% python3 -q
>>> import numpy as np
>>> import numpy.linalg as la
>>> np.set_printoptions(suppress=True, linewidth=160)
>>> rd = lambda a: np.round(a, 1) + 0
>>> m1 = np.loadtxt("sample12.csv", delimiter=",")
>>> m1
array([[-2.4, -1.2,  1.1],
       [-1.9, -0.7,  1.4],
       [-1.8, -1.1,  1.9],
       [-2. , -1.1,  1.7],
       [-2.3, -0.9,  2.2],
       [-2.2, -0.9,  2.1],
       [-2. , -1.3,  2.1],
       [-2.2, -0.9,  2.4],
       [-2. , -1.1,  2. ],
       [-2.2, -0.3,  1.6],
       [-2.3, -0.9,  2.3],
       [-1.1,  1.6,  3.2],
       [-0.9,  1.2,  3.3],
       [-0.6,  1.2,  3.3],
       [-0.8,  0.6,  3.6],
       [-1.2,  0.3,  2.5],
       [-1. ,  0.3,  2.7],
       [-1. ,  0.7,  2.7],
       [-1.5,  1. ,  3. ],
       [-1.3,  1.1,  2.9],
       [-1.2,  0.8,  2.7],
       [-0.6,  1.1,  2.6],
       [ 2.7,  0. , -1.1],
       [ 2. , -0.3, -0.6],
       [ 2.2, -0.5, -1.2],
       [ 2.2, -0.2, -1. ],
       [ 2.3, -0.4, -1.5],
       [ 1.9,  0.8, -1.6],
       [ 2.7, -0.1, -0.8],
       [ 1.5,  0. , -0.9],
       [ 2.2, -0.1, -0.5],
       [ 2.1,  0. , -0.7],
       [ 1.8, -0.3, -1.1]])
>>> blk = np.stack([m1, 3 * m1, m1[::-1]])
>>> la.matrix_rank(blk.reshape(3, -1))
np.int64(2)
>>> rd(la.norm(blk, axis=(1, 2)))
array([16.9, 50.8, 16.9])
>>> Y = np.c_[m1[:, :1] @ np.array([[7]]), np.array([3, 3, 4, 2, 4, 0, 1, 4, 3, 2, 2, 4, 3, 3, 0, 0, 1, 0, 2, 4, 2, 2, 2, 5, 2, 2, 0, 0, 1, 3, 2, 5, 2])]
>>> rd(Y)
array([[-16.8,   3. ],
       [-13.3,   3. ],
       [-12.6,   4. ],
       [-14. ,   2. ],
       [-16.1,   4. ],
       [-15.4,   0. ],
       [-14. ,   1. ],
       [-15.4,   4. ],
       [-14. ,   3. ],
       [-15.4,   2. ],
       [-16.1,   2. ],
       [ -7.7,   4. ],
       [ -6.3,   3. ],
       [ -4.2,   3. ],
       [ -5.6,   0. ],
       [ -8.4,   0. ],
       [ -7. ,   1. ],
       [ -7. ,   0. ],
       [-10.5,   2. ],
       [ -9.1,   4. ],
       [ -8.4,   2. ],
       [ -4.2,   2. ],
       [ 18.9,   2. ],
       [ 14. ,   5. ],
       [ 15.4,   2. ],
       [ 15.4,   2. ],
       [ 16.1,   0. ],
       [ 13.3,   0. ],
       [ 18.9,   1. ],
       [ 10.5,   3. ],
       [ 15.4,   2. ],
       [ 14.7,   5. ],
       [ 12.6,   2. ]])
>>> rd(la.norm(Y - m1 @ la.lstsq(m1, Y)[0], axis=0))
array([ 0. , 10.2])
>>> rd(la.lstsq(m1, Y[:, 0])[0])
array([7., 0., 0.])
>>> la.matrix_rank(np.c_[m1, Y])
np.int64(4)
>>> rd(la.norm(la.qr(m1)[0].T @ Y, axis=0) ** 2 / ((Y ** 2).sum(axis=0) + 1e-12))
array([1. , 0.5])
>>> la.matrix_rank(Y)
np.int64(2)
>>> data = np.load("run0.npy")
>>> data
array([[16, 20, 17,  6, 10,  3, 16, 21,  9],
       [ 5,  6,  0,  0,  0,  0,  0,  0,  0],
       [ 0,  0,  0,  1,  0,  0,  0,  0,  0],
       [ 7,  0,  0,  0,  0,  0,  0,  0,  0],
       [11,  2,  9,  3,  0,  0,  8,  5,  0],
       [ 0,  6,  0,  0,  1,  0,  0,  0,  4],
       [14,  6, 25, 11,  7,  3, 24, 20,  4],
       [11,  2,  8,  3,  0,  1,  7,  2,  0],
       [ 6,  0, 12,  5,  0,  0, 11,  9,  0],
       [ 2,  0,  7,  5,  1,  0,  6,  0,  0],
       [ 0,  0,  1,  3,  0,  0,  0,  0,  0],
       [16, 20,  9,  2,  6,  3,  8, 13,  5],
       [ 6, 12,  9,  5, 15,  0,  8,  7, 12],
       [ 7,  2,  4,  0,  0,  0,  3,  6,  0],
       [ 2,  8,  0,  0,  0,  0,  0,  0,  0],
       [ 0,  0,  5,  4,  0,  0,  4,  0,  0],
       [ 2,  6,  0,  0,  0,  0,  0,  0,  0],
       [ 0,  2,  0,  2,  7,  0,  0,  0,  5],
       [ 0,  4,  0,  2,  7,  0,  0,  0,  9],
       [ 6,  2, 18,  9,  5,  0, 17, 13,  4],
       [ 0,  0,  2,  3,  0,  0,  1,  0,  0],
       [ 6,  0, 14,  7,  0,  0, 13,  7,  0],
       [10, 18,  0,  0,  0,  0,  0,  4,  0],
       [ 0,  0,  3,  2,  0,  0,  2,  2,  0],
       [ 0,  0,  0,  0,  0,  0,  0,  0,  0],
       [14,  2,  7,  2,  0,  3,  6,  0,  0],
       [14, 10, 13,  5,  5,  3, 12, 10,  2],
       [ 4,  0,  5,  2,  0,  0,  4,  3,  0],
       [ 0,  0, 11,  8, 11,  0, 10,  6, 11],
       [ 3,  0, 16,  9,  4,  0, 15,  7,  2],
       [ 5, 12,  0,  0,  0,  0,  0,  0,  0],
       [ 4,  0, 10,  5,  0,  0,  9,  5,  0],
       [ 5,  0, 12,  6,  0,  0, 11,  7,  0],
       [ 3, 10,  9,  4,  1,  0,  8, 13,  5],
       [ 8, 14, 12,  5,  7,  0, 11, 15,  8],
       [ 8, 10,  0,  0,  0,  0,  0,  1,  0],
       [ 4,  4,  5,  1,  0,  0,  4,  9,  0],
       [ 8, 10, 17,  8, 10,  0, 16, 16,  9],
       [ 6, 14,  0,  0,  0,  0,  0,  0,  0]])
>>> C2 = np.cov(data, rowvar=False)
>>> rd(data.std(axis=0))
array([4.8, 6. , 6.5, 3. , 3.9, 1. , 6.2, 6. , 3.6])
>>> C2.shape
(9, 9)
>>> np.argwhere(np.triu(np.abs(np.corrcoef(data.T)) > 0.8, 1))
array([[2, 3],
       [2, 6],
       [2, 7],
       [3, 6],
       [4, 8],
       [6, 7]])
>>> rd(np.corrcoef(data[:, 6], data[:, 7])[0, 1])
np.float64(0.9)
>>> np.median(data, axis=0)
array([5., 2., 5., 3., 0., 0., 4., 3., 0.])
>>> rd(np.corrcoef(data.T))
array([[ 1. ,  0.6,  0.5,  0.2,  0.2,  0.8,  0.5,  0.6,  0.1],
       [ 0.6,  1. ,  0.1, -0.1,  0.4,  0.4,  0.1,  0.4,  0.4],
       [ 0.5,  0.1,  1. ,  0.9,  0.5,  0.4,  1. ,  0.9,  0.4],
       [ 0.2, -0.1,  0.9,  1. ,  0.5,  0.2,  0.9,  0.7,  0.4],
       [ 0.2,  0.4,  0.5,  0.5,  1. ,  0.3,  0.5,  0.6,  0.9],
       [ 0.8,  0.4,  0.4,  0.2,  0.3,  1. ,  0.4,  0.5,  0.2],
       [ 0.5,  0.1,  1. ,  0.9,  0.5,  0.4,  1. ,  0.9,  0.4],
       [ 0.6,  0.4,  0.9,  0.7,  0.6,  0.5,  0.9,  1. ,  0.5],
       [ 0.1,  0.4,  0.4,  0.4,  0.9,  0.2,  0.4,  0.5,  1. ]])
>>> Xc = data - data.mean(axis=0)
>>> U, sv, VT = la.svd(Xc, full_matrices=False)
>>> np.searchsorted(np.cumsum(sv ** 2) / (sv ** 2).sum(), 0.9) + 1
np.int64(3)
>>> rd(sv)
array([72.8, 42.3, 29.2, 16.4, 11.2,  4.8,  3.8,  3.1,  1.3])
>>> np.abs(U[:, 0]).argmax()
np.int64(6)
>>> rd(Xc.mean(axis=0))
array([0., 0., 0., 0., 0., 0., 0., 0., 0.])
>>> np.abs(VT[0]).argmax()
np.int64(2)
>>> O, Rm = la.qr(data)
>>> np.trace(O @ O.T)
np.float64(9.0)
>>> O.shape, Rm.shape
((39, 9), (9, 9))
>>> np.allclose(Rm.T @ Rm, data.T @ data)
True
>>> rd(np.abs(np.diag(Rm)))
array([45.4, 31.8, 36.2,  6.2, 17.3,  4.1,  2.2, 10.9,  6.4])
>>> F = np.loadtxt("x.csv", delimiter=",")
>>> rd(F)
array([[-0.2, -0.4,  0.5,  0.2,  0.4, -0.2, -0.1, -0.5],
       [-0.4, -0.2,  0.2, -0.3, -0.4,  0. ,  0.7, -0.1],
       [-0.4, -0.4, -0.6,  0.3, -0.3,  0.1, -0.3, -0.2],
       [-0.6,  0. ,  0.1,  0. ,  0.5,  0.6,  0. ,  0.3],
       [ 0.1,  0. ,  0.1, -0.7,  0. ,  0.4, -0.4, -0.4],
       [-0.4,  0.4,  0.5,  0.1, -0.5, -0.1, -0.5,  0.1],
       [-0.2, -0.4, -0.1, -0.5,  0.2, -0.6, -0.2,  0.5],
       [ 0.4, -0.6,  0.3,  0.2, -0.3,  0.4, -0.1,  0.4]])
>>> rd(F @ F)
array([[-0.2,  0.2, -0.7, -0.1,  0.3,  0.3, -0.4, -0.3],
       [ 0.1, -0.1, -0.5,  0. , -0.1, -0.7, -0.1,  0.5],
       [ 0.2,  0.8,  0. ,  0.2,  0.3,  0.2,  0.1,  0.4],
       [ 0. ,  0.1,  0. , -0.3, -0.6,  0.4, -0.4,  0.3],
       [ 0.2,  0.5,  0. ,  0.2, -0.5, -0.4, -0.1, -0.6],
       [-0.2, -0.1, -0.4,  0.5, -0.4,  0.3,  0.5,  0.1],
       [ 0.9, -0.3, -0.2,  0.1,  0. ,  0.2,  0. , -0.1],
       [-0.1, -0.2,  0.2,  0.7,  0.1,  0.1, -0.6,  0.1]])
>>> F.inv()
Traceback (most recent call last):
  File "<python-input-40>", line 1, in <module>
    F.inv()
    ^^^^^
AttributeError: 'numpy.ndarray' object has no attribute 'inv'
>>> rd(F.reshape(-1, 2))
array([[-0.2, -0.4],
       [ 0.5,  0.2],
       [ 0.4, -0.2],
       [-0.1, -0.5],
       [-0.4, -0.2],
       [ 0.2, -0.3],
       [-0.4,  0. ],
       [ 0.7, -0.1],
       [-0.4, -0.4],
       [-0.6,  0.3],
       [-0.3,  0.1],
       [-0.3, -0.2],
       [-0.6,  0. ],
       [ 0.1,  0. ],
       [ 0.5,  0.6],
       [ 0. ,  0.3],
       [ 0.1,  0. ],
       [ 0.1, -0.7],
       [ 0. ,  0.4],
       [-0.4, -0.4],
       [-0.4,  0.4],
       [ 0.5,  0.1],
       [-0.5, -0.1],
       [-0.5,  0.1],
       [-0.2, -0.4],
       [-0.1, -0.5],
       [ 0.2, -0.6],
       [-0.2,  0.5],
       [ 0.4, -0.6],
       [ 0.3,  0.2],
       [-0.3,  0.4],
       [-0.1,  0.4]])
>>> rd(F.reshape(2, -1))
array([[-0.2, -0.4,  0.5,  0.2,  0.4, -0.2, -0.1, -0.5, -0.4, -0.2,  0.2, -0.3, -0.4,  0. ,  0.7, -0.1, -0.4, -0.4, -0.6,  0.3, -0.3,  0.1, -0.3, -0.2, -0.6,
         0. ,  0.1,  0. ,  0.5,  0.6,  0. ,  0.3],
       [ 0.1,  0. ,  0.1, -0.7,  0. ,  0.4, -0.4, -0.4, -0.4,  0.4,  0.5,  0.1, -0.5, -0.1, -0.5,  0.1, -0.2, -0.4, -0.1, -0.5,  0.2, -0.6, -0.2,  0.5,  0.4,
        -0.6,  0.3,  0.2, -0.3,  0.4, -0.1,  0.4]])
>>> F.reshape(8, 9)
Traceback (most recent call last):
  File "<python-input-43>", line 1, in <module>
    F.reshape(8, 9)
    ~~~~~~~~~^^^^^^
ValueError: cannot reshape array of size 64 into shape (8,9)
>>> blk = F.reshape(8, 2, -1)
>>> rd(np.swapaxes(blk, 1, 2)[5])
array([[-0.4, -0.5],
       [ 0.4, -0.1],
       [ 0.5, -0.5],
       [ 0.1,  0.1]])
